$ ipython --no-banner

In [1]: import numpy as np

In [2]: np.set_printoptions(precision=1, suppress=True, linewidth=200)

In [3]: rd = lambda a: np.round(a, 1) + 0

In [4]: M = np.array([[-3, -2, -2], [-2, 0, 0], [-9, -2, -2]])

In [5]: # rank 2

In [6]: rk = np.linalg.matrix_rank(M)

In [7]: print(rk)
2

In [8]: ns = np.linalg.svd(M)[2][rk:].T

In [9]: print(ns.shape)
(3, 1)

In [10]: print(np.allclose(M @ ns, 0))
True

In [11]: print([int(np.linalg.matrix_rank(np.delete(M, i, axis=0))) for i in range(3)])
[2, 2, 2]

In [12]: print(rd(ns[:, 0] / ns[np.abs(ns[:, 0]).round(6).argmax(), 0]))
[ 0.  1. -1.]

In [13]: print([int(np.linalg.matrix_rank(M[:i])) for i in range(1, len(M) + 1)])
[1, 2, 2]

In [14]: print(np.linalg.matrix_rank(M.T @ M), np.linalg.matrix_rank(M @ M.T))
2 2

In [15]: print(np.linalg.lstsq(M[:-1].T, M[-1])[2])
2

In [16]: U, sv, vt = np.linalg.svd(M)

In [17]: V = vt[:(sv > 1e-8).sum()]

In [18]: rng = np.random.default_rng(483818)

In [19]: vec = M[0] + 5 * M[1] + rng.integers(2) * np.eye(3)[0]

In [20]: print(vec)
[-12.  -2.  -2.]

In [21]: print(np.allclose(V.T @ V @ vec, vec))
True

In [22]: U, sv, vt = np.linalg.svd(M)

In [23]: print(rd(sv))
[10.3  1.8  0. ]

In [24]: M2 = U[:, :2] @ np.diag(sv[:2]) @ vt[:2]

In [25]: print(np.linalg.matrix_rank(M, rtol=0.05))
2

In [26]: print(np.linalg.matrix_rank(M2))
2

In [27]: lab = rng.permutation(3)

In [28]: print(lab)
[2 1 0]

In [29]: M2 = M[lab][:, lab]

In [30]: print(np.diag(M2))
[-2  0 -3]

In [31]: A = np.loadtxt("mat.csv", delimiter=",")

In [32]: print(A)
[[-0.1  0.8 -1.3]
 [ 0.5  0.2 -0.3]
 [ 0.3 -1.   2.2]
 [ 0.  -0.9  1.6]
 [ 1.7 -2.1  4.6]
 [-1.  -0.5  1.5]
 [-1.4  0.7 -2. ]
 [-0.4 -0.3  0.8]
 [ 0.6 -0.6  0.8]
 [ 0.5  0.4 -0.7]
 [ 1.2 -0.3  0.5]
 [-0.3  0.8 -2.1]
 [-0.3 -1.5  3.1]
 [ 0.  -0.7  1.1]
 [ 0.2 -1.5  2.8]
 [ 0.2  0.1 -0.5]
 [-0.5 -0.7  0.8]
 [-0.7  0.6 -1.1]
 [ 0.1 -0.9  2.3]
 [ 0.4 -0.2  0.7]
 [-1.4  1.2 -2.3]
 [-0.4  0.4 -1. ]
 [-1.5 -0.4  0.5]
 [ 1.6 -0.4  1. ]
 [ 0.1  0.8 -1.8]
 [ 1.3 -1.1  2.2]]

In [33]: basis = A[[7, 10]].astype(float)

In [34]: for _ in range(5):
    ...:     lab = np.linalg.norm(A[:, None] - basis, axis=-1).argmin(axis=1)
    ...:     basis = np.array([A[lab == j].mean(axis=0) for j in range(2)])
    ...: 

In [35]: print(lab)
[0 0 1 1 1 1 0 1 1 0 1 0 1 1 1 0 1 0 1 1 0 0 0 1 0 1]

In [36]: print(rd(basis[1] - basis[0]))
[ 0.8 -1.4  2.9]

In [37]: print(rd(basis))
[[-0.4  0.5 -1.1]
 [ 0.3 -0.8  1.7]]

In [38]: print(np.bincount(lab))
[11 15]

In [39]: print(np.abs(basis[1] - basis[0]).argmax())
2

In [40]: print(rd(np.linalg.norm(basis, 2) / np.linalg.norm(basis)))
1.0

In [41]: Ac = (A - A.mean(axis=0)) / A.std(axis=0)

In [42]: print(rd(Ac.std(axis=0)))
[1. 1. 1.]

In [43]: coef = np.linalg.lstsq(np.delete(Ac, 0, axis=1), Ac[:, 0])[0]

In [44]: print(rd(coef))
[0.5 1. ]

In [45]: print(rd(1 - np.var(Ac[:, 0] - np.delete(Ac, 0, axis=1) @ coef)))
0.2

In [46]: print(np.abs(coef).argmax())
1

In [47]: mat = np.load("layer10.npy")

In [48]: print(mat)
[[  0  -4 -16]
 [  4   0   9]
 [ 16  -9   0]]

In [49]: # rows and columns are dependent

In [50]: M2 = mat / np.sqrt((mat ** 2).mean(axis=1, keepdims=True))

In [51]: print(np.linalg.matrix_rank(mat - mat.mean(axis=1, keepdims=True)))
2

In [52]: print(rd(mat - mat.mean(axis=1, keepdims=True)))
[[  6.7   2.7  -9.3]
 [ -0.3  -4.3   4.7]
 [ 13.7 -11.3  -2.3]]

In [53]: print(rd(M2[2]))
[ 1.5 -0.8  0. ]

In [54]: print(np.linalg.matrix_rank(M2) == np.linalg.matrix_rank(mat))
True

In [55]: lab = rng.permutation(3)

In [56]: print(lab)
[2 1 0]

In [57]: M2 = mat[lab][:, lab]

In [58]: print(M2)
[[  0  -9  16]
 [  9   0   4]
 [-16  -4   0]]

In [59]: print(rd(np.linalg.det(M2)), rd(np.linalg.det(mat[lab])))
0.0 0.0

In [60]: print(rd(np.sort(np.abs(np.linalg.eigvals(M2)))))
[ 0.  18.8 18.8]

In [61]: print(np.diag(M2))
[0 0 0]

In [62]: U, sv, vt = np.linalg.svd(mat)

In [63]: V = vt[:(sv > 1e-8).sum()]

In [64]: vec = mat[2] + -2 * mat[0] + rng.integers(2) * np.eye(3)[2]

In [65]: print(vec)
[16. -1. 32.]

In [66]: print(rd(V.T @ V))
[[ 0.8 -0.4  0.1]
 [-0.4  0.3  0.2]
 [ 0.1  0.2  1. ]]

In [67]: print(np.linalg.matrix_rank(np.vstack([mat, vec])))
2

In [68]: print(rd(np.linalg.norm(vec - V.T @ V @ vec)))
0.0

In [69]: print(rd(np.diag(V.T @ V)))
[0.8 0.3 1. ]

In [70]: u, v = mat[1], mat[2]

In [71]: print(u @ u)
97

In [72]: print(u @ v)
64

In [73]: p = (u @ v) / (u @ u) * u

In [74]: print(rd(p))
[2.6 0.  5.9]

In [75]: print(rd(np.linalg.norm(u + v) ** 2 + np.linalg.norm(u - v) ** 2))
868.0

In [76]: print((v - p) @ u)
0.0

In [77]: print(rd(v - p))
[13.4 -9.  -5.9]

In [78]: data = np.load("sample17.npy")

In [79]: print(data)
[[-14.3   7.7  21.9]
 [ 14.2  -6.9 -20.8]]

In [80]: blk = np.stack([data, 4 * data, data[::-1]])

In [81]: print(rd(np.einsum("bij,cij->bc", blk, blk)))
[[ 1425.3  5701.1 -1423.4]
 [ 5701.1 22804.5 -5693.7]
 [-1423.4 -5693.7  1425.3]]

In [82]: print(blk.sum(axis=0))
[[-57.3  31.6  88.7]
 [ 56.7 -26.8 -82.1]]

In [83]: print(rd(np.linalg.norm(blk, axis=(1, 2))))
[ 37.8 151.   37.8]

In [84]: print(np.linalg.matrix_rank(blk.reshape(3, -1)))
2

In [85]: M2 = np.array([[-1, -2], [-3, -1], [3, -3]])

In [86]: print(rd(M2.T @ data.T))
[[ 56.9 -55.9]
 [-44.8  40.9]]

In [87]: print(rd(data @ M2))
[[ 56.9 -44.8]
 [-55.9  40.9]]

In [88]: J = np.loadtxt("run18.csv", delimiter=",")

In [89]: print(rd(J))
[[ 0.  -1.  -0.2 -0.2]
 [-1.   0.  -0.2 -0.2]
 [-0.2 -0.2  1.   0. ]
 [-0.2 -0.2  0.   1. ]]

In [90]: # equal to its transpose

In [91]: M2 = J + rng.integers(-2, 3, (4, 1)) @ rng.integers(-2, 3, (1, 4))

In [92]: print(rd(M2))
[[-2.  -1.  -0.2 -4.2]
 [ 1.   0.  -0.2  3.8]
 [-1.2 -0.2  1.  -2. ]
 [-0.2 -0.2  0.   1. ]]

In [93]: print(rd(np.linalg.svd(M2 - J, compute_uv=False)))
[6.7 0.  0.  0. ]

In [94]: print(np.linalg.matrix_rank(M2 - J, tol=1e-8))
1

In [95]: print(rd(np.sort(np.abs(np.linalg.eigvals(M2)))))
[0.5 1.  1.  1.5]

In [96]: print(rd(np.trace(M2)))
0.0

In [97]: print(rd((M2 - M2.T) / 2))
[[ 0.  -1.   0.5 -2. ]
 [ 1.   0.   0.   2. ]
 [-0.5  0.   0.  -1. ]
 [ 2.  -2.   1.   0. ]]

In [98]: np.linalg.determinant(M2)
Traceback (most recent call last):
  Cell In[98], line 1
    np.linalg.determinant(M2)
AttributeError: module 'numpy.linalg' has no attribute 'determinant'


In [99]: M2.inv()
Traceback (most recent call last):
  Cell In[99], line 1
    M2.inv()
AttributeError: 'numpy.ndarray' object has no attribute 'inv'


In [100]: ev, V = np.linalg.eigh(J)

In [101]: vec = np.array([-2, -3, -3, -2])

In [102]: print(rd(vec @ J @ vec / (vec @ vec)), ev[0], ev[-1])
-0.3 -1.0 1.0

In [103]: print(rd(np.abs(J).sum(axis=1).max()), np.abs(ev).max())
1.4 1.0

In [104]: print(rd(np.linalg.eigvalsh(J[1:, 1:])))
[0. 1. 1.]

In [105]: ev, V = np.linalg.eig(J)

In [106]: print(rd(np.sort(np.linalg.eigvals(np.linalg.inv(J)))))
[-1.  1.  1.  1.]

In [107]: print(rd(np.prod(ev)))
-1.0

In [108]: print(rd(ev))
[ 1. -1.  1.  1.]

In [109]: print(rd(np.sort(np.linalg.eigvals(J @ J))))
[1. 1. 1. 1.]

In [110]: F = np.array([[-15.7, 0.5, 3.9],
     ...:     [4.2, 5.8, -1.2],
     ...:     [-2.3, 5.0, -2.8],
     ...:     [-9.8, -1.6, 4.4],
     ...:     [-0.3, -1.7, -1.2],
     ...:     [3.6, -0.8, 6.9],
     ...:     [11.3, 8.8, -6.0],
     ...:     [8.8, 10.3, -4.3],
     ...:     [2.0, -2.0, -18.8],
     ...:     [6.0, -0.9, -1.0],
     ...:     [-14.8, -5.7, 2.1],
     ...:     [1.3, -7.1, 8.5],
     ...:     [-5.2, -13.1, 16.5],
     ...:     [-6.7, -13.5, 7.9],
     ...:     [-2.1, 3.3, 12.1],
     ...:     [10.0, 7.0, -10.4]])

In [111]: hat = np.triu(np.array([[2, 0, -4], [4, -4, 1], [-1, -3, 0]]), 1) + np.eye(3)

In [112]: M2 = hat @ M @ np.linalg.inv(hat)

In [113]: print(np.trace(M2), np.trace(M))
-5.0 -5

In [114]: print(rd(np.linalg.det(M2)))
0.0

In [115]: Ac = (F - F.mean(axis=0)) / F.std(axis=0)

In [116]: print(rd(Ac.std(axis=0)))
[1. 1. 1.]

In [117]: coef = np.linalg.lstsq(np.delete(Ac, 2, axis=1), Ac[:, 2])[0]

In [118]: print(rd(coef))
[-0.2 -0.4]

In [119]: print(np.abs(coef).argmax())
1

In [120]: hat = F @ np.linalg.solve(F.T @ F, F.T)

In [121]: print(rd(np.linalg.eigvalsh(hat)))
[0. 0. 0. 0. 0. 0. 0. 0. 0. 0. 0. 0. 0. 1. 1. 1.]

In [122]: print(rd(hat @ F[:, 0]))
[-15.7   4.2  -2.3  -9.8  -0.3   3.6  11.3   8.8   2.    6.  -14.8   1.3  -5.2  -6.7  -2.1  10. ]

In [123]: print(np.allclose(hat @ hat, hat))
True

In [124]: print(rd(np.diag(hat)))
[0.4 0.1 0.1 0.1 0.  0.1 0.1 0.2 0.5 0.1 0.2 0.2 0.3 0.3 0.3 0.1]

In [125]: M2 = np.c_[F[:, :2] @ np.array([[1, -2], [-3, 0]]), np.array([3, 1, 3, 1, -2, 1, 1, 0, -3, 3, -2, 0, 3, 1, 3, 1])]

In [126]: print(rd(M2))
[[-17.2  31.4   3. ]
 [-13.2  -8.4   1. ]
 [-17.3   4.6   3. ]
 [ -5.   19.6   1. ]
 [  4.8   0.6  -2. ]
 [  6.   -7.2   1. ]
 [-15.1 -22.6   1. ]
 [-22.1 -17.6   0. ]
 [  8.   -4.   -3. ]
 [  8.7 -12.    3. ]
 [  2.3  29.6  -2. ]
 [ 22.6  -2.6   0. ]
 [ 34.1  10.4   3. ]
 [ 33.8  13.4   1. ]
 [-12.    4.2   3. ]
 [-11.  -20.    1. ]]

In [127]: print(rd(np.linalg.norm(np.linalg.qr(F)[0].T @ M2, axis=0) ** 2 / ((M2 ** 2).sum(axis=0) + 1e-12)))
[1.  1.  0.4]

In [128]: print(np.linalg.matrix_rank(np.c_[F, M2]))
4

In [129]: vec = np.array([1, -1, 2])

In [130]: target = M2 @ vec

In [131]: print(rd(target))
[-42.6  -2.8 -15.9 -22.6   0.2  15.2   9.5  -4.5   6.   26.7 -31.3  25.2  29.7  22.4 -10.2  11. ]

In [132]: target = target + 0.1 * rng.normal(size=16)

In [133]: print(rd(target))
[-42.7  -2.9 -15.9 -22.7   0.   15.3   9.5  -4.5   5.9  26.6 -31.3  25.4  29.8  22.3 -10.1  10.9]

In [134]: coef, *_ = np.linalg.lstsq(M2, target)

In [135]: print([round(float(np.linalg.norm(np.linalg.solve(M2.T @ M2 + lam * np.eye(3), M2.T @ target))), 2) for lam in (0, 1, 10, 100)])
[2.45, 2.43, 2.24, 1.57]

In [136]: print(rd(np.linalg.norm(target - M2 @ coef)))
0.4

In [137]: X = np.load("test12.npy")

In [138]: print(rd(X))
[[ 1.   0.   0.   0. ]
 [ 0.   0.7  0.  -0.7]
 [ 0.   0.   1.   0. ]
 [ 0.   0.7  0.   0.7]]

In [139]: print(rd(np.linalg.pinv(X)))
[[ 1.   0.   0.   0. ]
 [ 0.   0.7  0.   0.7]
 [ 0.   0.   1.   0. ]
 [ 0.  -0.7  0.   0.7]]

In [140]: print(X[:, 2] @ X[:, 0])
0.0

In [141]: Q = X.astype(float).copy()

In [142]: for j in range(4):
     ...:     Q[:, j] -= Q[:, :j] @ (Q[:, :j].T @ Q[:, j])
     ...:     Q[:, j] /= np.linalg.norm(Q[:, j])
     ...: 

In [143]: print(rd(Q.T @ X))
[[1. 0. 0. 0.]
 [0. 1. 0. 0.]
 [0. 0. 1. 0.]
 [0. 0. 0. 1.]]
